$ ipython --no-banner

In [1]: import numpy as np

In [2]: from numpy import linalg as LA

In [3]: np.set_printoptions(precision=1, suppress=True, linewidth=140, legacy="1.25")

In [4]: B = np.array([[-0.7, -0.6], [0.9, 0.5], [-0.6, -0.6], [1.1, -0.4]])

In [5]: Z = np.array([[-0.4, 0.7, 0.5, -0.5, -1.7, 1.6, 0.0, -0.3],
   ...:     [0.8, -0.5, 0.2, 1.0, 0.4, 2.3, 0.1, 0.2]])

In [6]: data = B @ Z

In [7]: data.round(1) + 0
Out[7]: 
array([[-0.2, -0.2, -0.5, -0.2,  1. , -2.5, -0.1,  0.1],
       [ 0. ,  0.4,  0.6,  0. , -1.3,  2.6,  0. , -0.2],
       [-0.2, -0.1, -0.4, -0.3,  0.8, -2.3, -0.1,  0.1],
       [-0.8,  1. ,  0.5, -1. , -2. ,  0.8,  0. , -0.4]])

In [8]: Uu, sv, VT = LA.svd(data)

In [9]: V = VT[:(sv > 1e-8).sum()]

In [10]: rng = np.random.default_rng(3885)

In [11]: vec = data[1] + 5 * data[2] + rng.integers(2) * np.eye(8)[2]

In [12]: vec
Out[12]: array([-1.2, -0.2, -1.6, -1.4,  2.6, -9.1, -0.2,  0.1])

In [13]: np.round(np.diag(V.T @ V), 1) + 0
Out[13]: array([0.1, 0.1, 0. , 0.2, 0.5, 0.9, 0. , 0. ])

In [14]: np.allclose(V.T @ V @ vec, vec)
Out[14]: True

In [15]: B = data / LA.norm(data, axis=1, keepdims=True)

In [16]: gram = B @ B.T

In [17]: (gram - 2 * np.eye(4)).round(6).argmax(axis=1)
Out[17]: array([2, 3, 0, 1])

In [18]: gram
Out[18]: 
array([[ 1. , -1. ,  1. , -0.5],
       [-1. ,  1. , -1. ,  0.7],
       [ 1. , -1. ,  1. , -0.5],
       [-0.5,  0.7, -0.5,  1. ]])

In [19]: LA.norm(B, axis=1)
Out[19]: array([1., 1., 1., 1.])

In [20]: np.argwhere(np.triu(np.abs(gram) > 0.95, 1))
Out[20]: 
array([[0, 1],
       [0, 2],
       [1, 2]])

In [21]: gram[3]
Out[21]: array([-0.5,  0.7, -0.5,  1. ])

In [22]: np.argsort(-LA.norm(data, axis=0).round(6), kind="stable")[:3]
Out[22]: array([5, 4, 1])

In [23]: LA.matrix_rank(data, rtol=0.1)
Out[23]: 2

In [24]: round(float(LA.norm(data, 2) / LA.norm(data)), 1)
Out[24]: 0.9

In [25]: LA.cond(data) > 100
Out[25]: True

In [26]: rk = LA.matrix_rank(data)

In [27]: rk
Out[27]: 2

In [28]: ns = LA.svd(data)[2][rk:].T

In [29]: np.round(ns @ ns.T, 1) + 0
Out[29]: 
array([[ 0.9,  0.1,  0. , -0.2, -0.2, -0.1,  0. , -0.1],
       [ 0.1,  0.9,  0. ,  0.2,  0.3,  0. ,  0. ,  0.1],
       [ 0. ,  0. ,  1. ,  0. ,  0.1, -0.1,  0. ,  0. ],
       [-0.2,  0.2,  0. ,  0.8, -0.3, -0.2,  0. , -0.1],
       [-0.2,  0.3,  0.1, -0.3,  0.5,  0.2,  0. , -0.1],
       [-0.1,  0. , -0.1, -0.2,  0.2,  0.1,  0. ,  0. ],
       [ 0. ,  0. ,  0. ,  0. ,  0. ,  0. ,  1. ,  0. ],
       [-0.1,  0.1,  0. , -0.1, -0.1,  0. ,  0. ,  1. ]])

In [30]: [int(LA.matrix_rank(data[:, :j + 1])) for j in range(8)]
Out[30]: [1, 2, 2, 2, 2, 2, 2, 2]

In [31]: np.round(data @ ns, 1) + 0
Out[31]: 
array([[0., 0., 0., 0., 0., 0.],
       [0., 0., 0., 0., 0., 0.],
       [0., 0., 0., 0., 0., 0.],
       [0., 0., 0., 0., 0., 0.]])

In [32]: [int(LA.matrix_rank(data[:i])) for i in range(1, len(data) + 1)]
Out[32]: [1, 2, 2, 2]

In [33]: LA.matrix_rank(data.T @ data), LA.matrix_rank(data @ data.T)
Out[33]: (2, 2)

In [34]: np.allclose(data @ ns, 0)
Out[34]: True
